$ ipython --no-banner

In [1]: import numpy as np

In [2]: from numpy import linalg as LA

In [3]: np.set_printoptions(precision=2, suppress=True, linewidth=200, legacy="1.25")

In [4]: def tidy(a):
   ...:     return np.round(a, 2) + 0
   ...: 

In [5]: m1 = np.loadtxt("out8.csv", delimiter=",")

In [6]: print(m1)
[[ 0.  0.  0.]
 [ 0.  0.  0.]
 [ 1. -3.  5.]
 [-1.  0.  2.]
 [ 0.  0.  0.]
 [ 4. -1. -1.]
 [ 1. -3.  5.]
 [ 1. -3.  5.]
 [-1.  0.  2.]
 [ 4. -1. -1.]
 [ 0.  0.  0.]
 [ 0.  0.  0.]
 [ 5. -4.  4.]
 [ 0.  0.  0.]
 [ 0.  0.  0.]
 [ 4. -4.  6.]
 [ 1. -3.  5.]
 [ 1. -3.  5.]
 [ 1. -3.  5.]
 [ 0.  0.  0.]]

In [7]: Xc = (m1 - m1.mean(axis=0)) / m1.std(axis=0)

In [8]: print(np.argwhere(np.abs(Xc) > 2))
[[12  0]]

In [9]: coef = LA.lstsq(np.delete(Xc, 0, axis=1), Xc[:, 0])[0]

In [10]: print(tidy(coef))
[-2.03 -1.6 ]

In [11]: C = m1[[11, 5]].astype(float)

In [12]: for _ in range(5):
    ...:     labels = LA.norm(m1[:, None] - C, axis=-1).argmin(axis=1)
    ...:     C = np.array([m1[labels == j].mean(axis=0) for j in range(2)])
    ...: 

In [13]: print(labels)
[0 0 0 0 0 1 0 0 0 1 0 0 1 0 0 1 0 0 0 0]

In [14]: print(tidy(C[1] - C[0]))
[ 4.   -1.38 -0.12]

In [15]: print(np.abs(C[1] - C[0]).argmax())
0

In [16]: arr = np.loadtxt("m.csv", delimiter=",")

In [17]: print(arr)
[[-3.  1.  0.  0.  1.  2.  2.  2.  1.  1.  0.  0.  0.  0.  0.  0.]
 [ 2. -6.  0.  0.  1.  0.  1.  2.  2.  0.  2.  0.  0.  2.  2.  0.]
 [ 2.  1.  8.  2.  0.  2.  0.  2.  1.  2.  0.  2.  2.  0.  2.  1.]
 [ 1.  0.  1.  3.  0.  0.  2.  2.  0.  2.  2.  2.  2.  0.  2.  0.]
 [ 2.  1.  2.  0. -7.  2.  1.  2.  0.  0.  0.  1.  0.  0.  0.  2.]
 [ 2.  2.  0.  1.  0. -7.  2.  1.  0.  0.  1.  1.  2.  0.  1.  1.]
 [ 2.  0.  2.  2.  2.  1. 10.  2.  0.  2.  1.  0.  0.  1.  0.  2.]
 [ 2.  2.  0.  1.  2.  2.  1.  7.  2.  0.  1.  1.  1.  2.  2.  0.]
 [ 2.  1.  2.  2.  0.  0.  0.  2. 10.  1.  2.  1.  1.  1.  1.  2.]
 [ 1.  1.  2.  2.  2.  2.  1.  2.  1. -2.  0.  0.  1.  0.  0.  1.]
 [ 1.  0.  1.  0.  0.  0.  0.  0.  1.  2.  9.  2.  1.  2.  1.  0.]
 [ 1.  2.  1.  0.  0.  1.  1.  0.  1.  0.  2. 11.  0.  1.  1.  2.]
 [ 1.  2.  0.  1.  0.  0.  1.  2.  2.  0.  0.  2. -5.  1.  2.  1.]
 [ 1.  2.  1.  1.  1.  1.  0.  1.  0.  1.  1.  1.  1. -3.  2.  1.]
 [ 0.  2.  0.  0.  2.  0.  2.  1.  1.  0.  2.  1.  0.  1. 10.  2.]
 [ 0.  1.  2.  1.  1.  0.  0.  0.  2.  0.  2.  0.  2.  1.  0. 10.]]

In [18]: B = arr / LA.norm(arr, axis=1, keepdims=True)

In [19]: gram = B @ B.T

In [20]: print(tidy(gram[15]))
[0.07 0.06 0.32 0.19 0.19 0.21 0.25 0.15 0.43 0.38 0.24 0.24 0.1  0.29 0.25 1.  ]

In [21]: print(np.argwhere(np.triu(np.abs(gram) > 0.95, 1)))
[]
